$ ipython --no-banner

In [1]: import numpy as np

In [2]: from numpy import linalg as LA

In [3]: np.set_printoptions(precision=2, suppress=True, linewidth=100, sign=" ")

In [4]: F = np.load("a.npy")

In [5]: F
Out[5]: 
array([[ 1,  2,  2,  2,  1],
       [ 1,  3,  3,  2,  1],
       [ 3,  3,  1,  2,  1],
       [ 0,  0,  1,  1,  0],
       [ 3,  2,  2,  0,  3],
       [ 1,  1,  3,  1,  1],
       [ 3,  2,  1,  3,  0]])

In [6]: q, R = LA.qr(F)

In [7]: np.round(np.trace(q @ q.T), 2)
Out[7]: np.float64(5.0)

In [8]: round(float(abs(R[0, 0])), 2), round(LA.norm(F[:, 0]), 2)
Out[8]: (5.48, np.float64(5.48))

In [9]: np.round(q @ R, 2) + 0
Out[9]: 
array([[ 1.,  2.,  2.,  2.,  1.],
       [ 1.,  3.,  3.,  2.,  1.],
       [ 3.,  3.,  1.,  2.,  1.],
       [ 0.,  0.,  1.,  1.,  0.],
       [ 3.,  2.,  2.,  0.,  3.],
       [ 1.,  1.,  3.,  1.,  1.],
       [ 3.,  2.,  1.,  3.,  0.]])

In [10]: np.round(q.T @ q, 2) + 0
Out[10]: 
array([[ 1.,  0.,  0.,  0.,  0.],
       [ 0.,  1.,  0.,  0.,  0.],
       [ 0.,  0.,  1.,  0.,  0.],
       [ 0.,  0.,  0.,  1.,  0.],
       [ 0.,  0.,  0.,  0.,  1.]])

In [11]: np.abs(np.diag(R))
Out[11]: array([ 5.48,  2.59,  2.89,  2.43,  0.79])

In [12]: B = F / np.sqrt((F ** 2).mean(axis=1, keepdims=True))

In [13]: B[3]
Out[13]: array([ 0.  ,  0.  ,  1.58,  1.58,  0.  ])

In [14]: F - F.mean(axis=1, keepdims=True)
Out[14]: 
array([[-0.6,  0.4,  0.4,  0.4, -0.6],
       [-1. ,  1. ,  1. ,  0. , -1. ],
       [ 1. ,  1. , -1. ,  0. , -1. ],
       [-0.4, -0.4,  0.6,  0.6, -0.4],
       [ 1. ,  0. ,  0. , -2. ,  1. ],
       [-0.4, -0.4,  1.6, -0.4, -0.4],
       [ 1.2,  0.2, -0.8,  1.2, -1.8]])

In [15]: LA.matrix_rank(B) == LA.matrix_rank(F)
Out[15]: np.True_

In [16]: LA.norm(B, axis=1)
Out[16]: array([ 2.24,  2.24,  2.24,  2.24,  2.24,  2.24,  2.24])
